$ python3 -q
>>> import numpy as np
>>> from numpy import linalg as LA
>>> np.set_printoptions(precision=2, suppress=True, linewidth=200)
>>> tidy = lambda a: np.round(a, 2) + 0
>>> M = np.load("block15.npy")
>>> tidy(M)
array([[ 0.7 , -1.61,  0.96],
       [ 1.23, -0.37, -1.53],
       [-1.41, -1.13, -0.86]])
>>> tidy(np.abs(LA.eigvals(M)).max())
np.float64(2.0)
>>> np.allclose(M, M.T)
False
>>> tidy(M @ M.T)
array([[4., 0., 0.],
       [0., 4., 0.],
       [0., 0., 4.]])
>>> tidy(LA.svd(M, compute_uv=False))
array([2., 2., 2.])
>>> W1 = np.array([[-3, 1, 2, 3, 0, -3], [0, 1, -2, 0, 3, 0], [-3, -2, 1, -1, -3, -1]])
>>> coef = np.array([-7, 7, -3, 8, -3, 7])
>>> act = np.maximum(M @ W1 + coef, 0)
>>> tidy((act > 0).mean(axis=0))
array([0.  , 1.  , 0.33, 1.  , 0.33, 1.  ])
>>> Z = np.array([[1, -2], [-2, 2], [1, 1], [-1, 0], [2, 0], [2, -2]])
>>> W1 @ Z
array([[-12,  16],
       [  2,   0],
       [ -5,   5]])
>>> u = np.array([1, 4, 2])
>>> out = M + np.outer(u, np.eye(3)[1])
>>> LA.matrix_rank(LA.inv(out) - LA.inv(M), tol=1e-8)
np.int64(1)
>>> tidy(LA.det(out) / LA.det(M)), tidy(1 + LA.solve(M, u)[1])
(np.float64(-0.34), np.float64(-0.34))
>>> tidy(out)
array([[ 0.7 , -0.61,  0.96],
       [ 1.23,  3.63, -1.53],
       [-1.41,  0.87, -0.86]])
>>> vec = np.array([-1, 4, 0])
>>> target = out @ vec
>>> tidy(target)
array([-3.14, 13.28,  4.89])
>>> tidy(LA.solve(out, 2 * target))
array([-2.,  8.,  0.])
>>> tidy(LA.solve(out, target + out[:, 2]))
array([-1.,  4.,  1.])
>>> A = np.load("w.npy")
>>> A
array([[0, 0, 0, 1],
       [1, 0, 0, 0],
       [0, 1, 0, 0],
       [0, 0, 1, 0]])
>>> out = np.array([[-6, 4], [0, 5]])
>>> Z = np.kron(out, A)
>>> tidy(LA.norm(Z, 2)), tidy(LA.norm(out, 2) * LA.norm(A, 2))
(np.float64(7.91), np.float64(7.91))
>>> LA.matrix_rank(Z)
np.int64(8)
>>> np.sort(np.abs(np.fft.fft(A[0]))), tidy(np.sort(LA.svd(A, compute_uv=False)))
(array([1., 1., 1., 1.]), array([1., 1., 1., 1.]))
>>> np.allclose(A @ A.T, A.T @ A)
True
>>> (A @ A)[0]
array([0, 0, 1, 0])
>>> A @ np.ones(4)
array([1., 1., 1., 1.])
>>> rng = np.random.default_rng(529549)
>>> idx = rng.permutation(4)
>>> out = A[:, idx] * rng.choice([-1, 1], 4)
>>> out
array([[ 0,  0,  0,  1],
       [ 0,  1,  0,  0],
       [-1,  0,  0,  0],
       [ 0,  0, -1,  0]])
>>> Uu, _, vt = LA.svd(A.T @ out)
>>> idx
array([1, 0, 2, 3])
>>> Uu @ vt
array([[ 0.,  1.,  0.,  0.],
       [-1.,  0.,  0.,  0.],
       [ 0.,  0., -1.,  0.],
       [ 0.,  0.,  0.,  1.]])
>>> K = np.load("case19.npy")
>>> K
array([[ 12,   4,   2,   4],
       [  4,  28,   2,   5],
       [  2,   2,  15,   2],
       [  3,   5,   4, -13]])
>>> out = M / np.sqrt((M ** 2).mean(axis=1, keepdims=True))
>>> tidy(out[1])
array([ 1.07, -0.32, -1.33])
>>> tidy(M - M.mean(axis=1, keepdims=True))
array([[ 0.69, -1.63,  0.94],
       [ 1.46, -0.15, -1.31],
       [-0.28,  0.  ,  0.27]])
>>> q, V = LA.qr(K[:, :3])[0], LA.qr(K[:, 3:])[0]
>>> sigma = LA.svd(q.T @ V, compute_uv=False)
>>> tidy(sigma)
array([0.26])
>>> np.diff(K, axis=0)
array([[ -8,  24,   0,   1],
       [ -2, -26,  13,  -3],
       [  1,   3, -11, -15]])
>>> K.sum(axis=1)
array([22, 39, 21, -1])
>>> np.abs(K).max()
np.int64(28)
>>> K[:, 4]
Traceback (most recent call last):
  File "<python-input-54>", line 1, in <module>
    K[:, 4]
    ~^^^^^^
IndexError: index 4 is out of bounds for axis 1 with size 4
>>> np.unravel_index(np.abs(K).argmax(), K.shape)
(np.int64(1), np.int64(1))
>>> LA.matrix_rank(K)
np.int64(4)
>>> F = np.load("sample14.npy")
>>> F
array([[-1., -2., -2.],
       [-2.,  2.,  4.],
       [-2.,  4.,  2.]])
>>> u = np.array([1, 0, 2])
>>> out = F + np.outer(u, np.eye(3)[2])
>>> LA.matrix_rank(out - F)
np.int64(1)
>>> out
array([[-1., -2., -1.],
       [-2.,  2.,  4.],
       [-2.,  4.,  4.]])
>>> tidy(LA.det(out) / LA.det(F)), tidy(1 + LA.solve(F, u)[2])
(np.float64(0.43), np.float64(0.43))
>>> q, Rm = LA.qr(F)
>>> q.shape, Rm.shape
((3, 3), (3, 3))
>>> tidy(q.T @ q)
array([[1., 0., 0.],
       [0., 1., 0.],
       [0., 0., 1.]])
>>> tidy(Rm)
array([[ 3.  , -3.33, -3.33],
       [ 0.  , -3.59, -2.48],
       [ 0.  ,  0.  , -2.6 ]])
>>> arr = np.loadtxt("layer12.csv", delimiter=",")
>>> arr
array([[1., 0., 0.],
       [3., 1., 0.],
       [3., 1., 1.]])
>>> q = arr.astype(float).copy()
>>> for j in range(3):
...     q[:, j] -= q[:, :j] @ (q[:, :j].T @ q[:, j])
...     q[:, j] /= LA.norm(q[:, j])
... 
>>> tidy(q)
array([[ 0.23, -0.97,  0.  ],
       [ 0.69,  0.16, -0.71],
       [ 0.69,  0.16,  0.71]])
>>> tidy(q.T @ q)
array([[1., 0., 0.],
       [0., 1., 0.],
       [0., 0., 1.]])
>>> q = M.astype(float).copy()
>>> for j in range(3):
...     q[:, j] -= q[:, :j] @ (q[:, :j].T @ q[:, j])
...     q[:, j] /= LA.norm(q[:, j])
... 
>>> tidy(q.T @ M)
array([[2., 0., 0.],
       [0., 2., 0.],
       [0., 0., 2.]])
>>> out = np.array([[5, 1], [3, 6], [2, 6]])
>>> m1 = np.kron(np.eye(3, dtype=int), out)
>>> m1
array([[5, 1, 0, 0, 0, 0],
       [3, 6, 0, 0, 0, 0],
       [2, 6, 0, 0, 0, 0],
       [0, 0, 5, 1, 0, 0],
       [0, 0, 3, 6, 0, 0],
       [0, 0, 2, 6, 0, 0],
       [0, 0, 0, 0, 5, 1],
       [0, 0, 0, 0, 3, 6],
       [0, 0, 0, 0, 2, 6]])
>>> ang = np.radians(45)
>>> Rm = np.eye(6)
>>> Rm[0, 0] = Rm[2, 2] = np.cos(ang)
>>> Rm[0, 2], Rm[2, 0] = -np.sin(ang), np.sin(ang)
>>> tidy(Rm)
array([[ 0.71,  0.  , -0.71,  0.  ,  0.  ,  0.  ],
       [ 0.  ,  1.  ,  0.  ,  0.  ,  0.  ,  0.  ],
       [ 0.71,  0.  ,  0.71,  0.  ,  0.  ,  0.  ],
       [ 0.  ,  0.  ,  0.  ,  1.  ,  0.  ,  0.  ],
       [ 0.  ,  0.  ,  0.  ,  0.  ,  1.  ,  0.  ],
       [ 0.  ,  0.  ,  0.  ,  0.  ,  0.  ,  1.  ]])
>>> out = m1 @ Rm.T
>>> np.allclose(LA.norm(m1, axis=1), LA.norm(out, axis=1))
True
>>> tidy(out)
array([[ 3.54,  1.  ,  3.54,  0.  ,  0.  ,  0.  ],
       [ 2.12,  6.  ,  2.12,  0.  ,  0.  ,  0.  ],
       [ 1.41,  6.  ,  1.41,  0.  ,  0.  ,  0.  ],
       [-3.54,  0.  ,  3.54,  1.  ,  0.  ,  0.  ],
       [-2.12,  0.  ,  2.12,  6.  ,  0.  ,  0.  ],
       [-1.41,  0.  ,  1.41,  6.  ,  0.  ,  0.  ],
       [ 0.  ,  0.  ,  0.  ,  0.  ,  5.  ,  1.  ],
       [ 0.  ,  0.  ,  0.  ,  0.  ,  3.  ,  6.  ],
       [ 0.  ,  0.  ,  0.  ,  0.  ,  2.  ,  6.  ]])
>>> P = m1 @ LA.solve(m1.T @ m1, m1.T)
>>> tidy(LA.eigvalsh(P))
array([0., 0., 0., 1., 1., 1., 1., 1., 1.])
>>> LA.matrix_rank(np.eye(9) - P)
np.int64(3)
>>> P @ m1[:, 4]
array([0., 0., 0., 0., 0., 0., 5., 3., 2.])
>>> vec = np.array([-2, -3, -4, 4, 3, 2])
>>> target = m1 @ vec
>>> tidy(LA.lstsq(m1, target)[0])
array([-2., -3., -4.,  4.,  3.,  2.])
>>> target
array([-13, -24, -22, -16,  12,  16,  17,  21,  18])
>>> tidy(LA.pinv(m1) @ m1)
array([[1., 0., 0., 0., 0., 0.],
       [0., 1., 0., 0., 0., 0.],
       [0., 0., 1., 0., 0., 0.],
       [0., 0., 0., 1., 0., 0.],
       [0., 0., 0., 0., 1., 0.],
       [0., 0., 0., 0., 0., 1.]])
>>> tidy(LA.solve(m1.T @ m1, m1.T @ target))
array([-2., -3., -4.,  4.,  3.,  2.])
>>> target = target + 0.02 * rng.normal(size=9)
>>> tidy(target)
array([-13.02, -24.  , -21.97, -16.  ,  12.  ,  15.98,  17.  ,  21.  ,  17.97])
>>> coef, *_ = LA.lstsq(m1, target)
>>> tidy(coef)
array([-2.01, -2.99, -4.  ,  4.  ,  3.  ,  2.  ])
>>> tidy(LA.norm(target - m1 @ coef))
np.float64(0.03)
>>> tidy(m1.T @ (target - m1 @ coef))
array([0., 0., 0., 0., 0., 0.])
>>> [round(float(LA.norm(LA.solve(m1.T @ m1 + lam * np.eye(6), m1.T @ target))), 2) for lam in (0, 1, 10, 100)]
[7.61, 7.33, 5.77, 2.58]
